% python3 -q
>>> import numpy as np
>>> np.set_printoptions(precision=2, suppress=True, linewidth=120, floatmode="fixed")
>>> A2 = np.array([[3, 5, 4, -5, 0, 5, -2, -2, -2]])
>>> W0 = A2.T @ A2
>>> W0
array([[  9,  15,  12, -15,   0,  15,  -6,  -6,  -6],
       [ 15,  25,  20, -25,   0,  25, -10, -10, -10],
       [ 12,  20,  16, -20,   0,  20,  -8,  -8,  -8],
       [-15, -25, -20,  25,   0, -25,  10,  10,  10],
       [  0,   0,   0,   0,   0,   0,   0,   0,   0],
       [ 15,  25,  20, -25,   0,  25, -10, -10, -10],
       [ -6, -10,  -8,  10,   0, -10,   4,   4,   4],
       [ -6, -10,  -8,  10,   0, -10,   4,   4,   4],
       [ -6, -10,  -8,  10,   0, -10,   4,   4,   4]])
>>> C2 = W0.T @ W0
>>> (W0 @ W0.T).shape
(9, 9)
>>> np.round(np.linalg.svd(W0, compute_uv=False) ** 2, 2) + 0
array([12544.00,     0.00,     0.00,     0.00,     0.00,     0.00,     0.00,     0.00,     0.00])
>>> C2
array([[ 1008,  1680,  1344, -1680,     0,  1680,  -672,  -672,  -672],
       [ 1680,  2800,  2240, -2800,     0,  2800, -1120, -1120, -1120],
       [ 1344,  2240,  1792, -2240,     0,  2240,  -896,  -896,  -896],
       [-1680, -2800, -2240,  2800,     0, -2800,  1120,  1120,  1120],
       [    0,     0,     0,     0,     0,     0,     0,     0,     0],
       [ 1680,  2800,  2240, -2800,     0,  2800, -1120, -1120, -1120],
       [ -672, -1120,  -896,  1120,     0, -1120,   448,   448,   448],
       [ -672, -1120,  -896,  1120,     0, -1120,   448,   448,   448],
       [ -672, -1120,  -896,  1120,     0, -1120,   448,   448,   448]])
>>> np.allclose(C2, C2.T)
True
>>> W0 @ np.linalg.pinv(W0) @ W0
array([[  9.00,  15.00,  12.00, -15.00,   0.00,  15.00,  -6.00,  -6.00,  -6.00],
       [ 15.00,  25.00,  20.00, -25.00,   0.00,  25.00, -10.00, -10.00, -10.00],
       [ 12.00,  20.00,  16.00, -20.00,   0.00,  20.00,  -8.00,  -8.00,  -8.00],
       [-15.00, -25.00, -20.00,  25.00,   0.00, -25.00,  10.00,  10.00,  10.00],
       [  0.00,   0.00,   0.00,   0.00,   0.00,   0.00,   0.00,   0.00,   0.00],
       [ 15.00,  25.00,  20.00, -25.00,   0.00,  25.00, -10.00, -10.00, -10.00],
       [ -6.00, -10.00,  -8.00,  10.00,   0.00, -10.00,   4.00,   4.00,   4.00],
       [ -6.00, -10.00,  -8.00,  10.00,   0.00, -10.00,   4.00,   4.00,   4.00],
       [ -6.00, -10.00,  -8.00,  10.00,   0.00, -10.00,   4.00,   4.00,   4.00]])
>>> np.abs(np.diag(np.linalg.qr(W0)[1])) > 1e-9
array([ True, False, False, False, False, False, False, False, False])
>>> round(float(np.trace(np.linalg.pinv(W0) @ W0)), 2)
1.0
>>> X = np.loadtxt("x.csv", delimiter=",")
>>> X
array([[-0.76, -1.38,  0.49,  3.00, -0.14, -1.01,  0.22],
       [ 1.75, -2.94, -2.44,  0.41,  0.64, -0.19,  0.50],
       [ 1.57, -0.15, -1.83, -8.06,  0.90, -0.27, -0.82],
       [-1.04, -0.81,  0.66,  1.75,  1.65, -0.83,  1.19],
       [ 1.90, -1.99, -0.44, -2.14,  0.71,  0.26,  4.29],
       [-1.32, -0.46,  0.81,  0.27, -0.88, -3.21,  0.84],
       [ 2.54,  1.04, -0.95,  2.79, -0.31, -3.71, -1.26],
       [ 1.07, -3.16, -2.78, -3.43,  0.97, -1.82, -2.13],
       [-0.45, -0.65, -0.45,  0.28, -0.96,  4.02,  2.37],
       [ 1.86, -3.90, -0.80,  5.00,  1.71, -0.70, -2.40],
       [ 0.47, -2.01,  2.60,  0.94,  1.13,  2.74, -4.70],
       [ 0.94,  7.31,  2.64, -3.22, -2.05, -0.43,  0.31],
       [-2.72, -0.87, -1.79,  0.10, -0.27,  0.31, -0.15],
       [-0.41,  2.15,  3.24, -7.43,  0.52, -0.53,  1.80],
       [ 0.64,  4.96,  0.98,  1.70,  1.77,  3.04,  1.25],
       [-1.54, -4.51, -3.55,  1.85,  3.61,  1.49, -3.20],
       [-0.11,  3.33,  2.98,  1.06,  3.35, -0.27, -2.18],
       [ 3.38, -2.06,  5.46, -2.49, -2.02,  1.33,  0.09],
       [ 2.36,  2.92, -0.89, -2.98,  4.25, -3.50,  4.13],
       [ 1.63,  0.79,  0.28,  5.05,  1.31, -2.40,  1.36],
       [ 0.18, -0.22, -1.60, -2.28,  0.25, -0.56, -1.35],
       [ 0.00,  1.57,  2.06,  2.31,  1.86,  1.96, -0.11],
       [ 0.40, -4.06,  2.58,  0.64,  1.17,  0.13, -1.78],
       [ 1.59, -3.24,  1.93,  1.96, -0.74, -4.74, -1.95],
       [-0.28, -3.03, -2.14,  3.22,  0.72,  1.69, -2.16],
       [-0.29, -2.51,  4.19,  2.13,  2.81,  0.35, -1.08],
       [ 3.38,  0.49,  0.26,  4.43, -3.61, -1.62, -1.51],
       [-1.89, -0.17, -0.91,  3.92,  3.11, -1.21, -2.32],
       [-1.88, -2.83, -2.63,  0.16, -1.13,  1.34, -1.70],
       [ 0.14, -1.62, -2.57,  6.14,  3.22, -2.61, -2.89],
       [ 2.55, -0.29,  1.20, -3.36,  0.95,  1.96, -1.14],
       [ 0.39, -4.23, -8.07, -2.67, -0.36,  0.08,  3.29],
       [ 0.09, -2.96,  5.48, -1.58,  1.07,  0.12, -1.37]])
>>> x0 = np.array([0, -3, -1, 1, 2, -2, 3])
>>> np.sign((X @ x0).round(6))
array([ 1.00,  1.00, -1.00,  1.00,  1.00,  1.00,  1.00,  1.00, -1.00,  1.00, -1.00, -1.00,  1.00, -1.00, -1.00,  1.00,
       -1.00, -1.00,  1.00,  1.00, -1.00, -1.00,  1.00,  1.00,  1.00,  1.00, -1.00,  1.00,  1.00,  1.00, -1.00,  1.00,
       -1.00])
>>> np.linalg.norm(X @ x0) <= np.linalg.norm(X, 2) * np.linalg.norm(x0) + 1e-9
np.True_
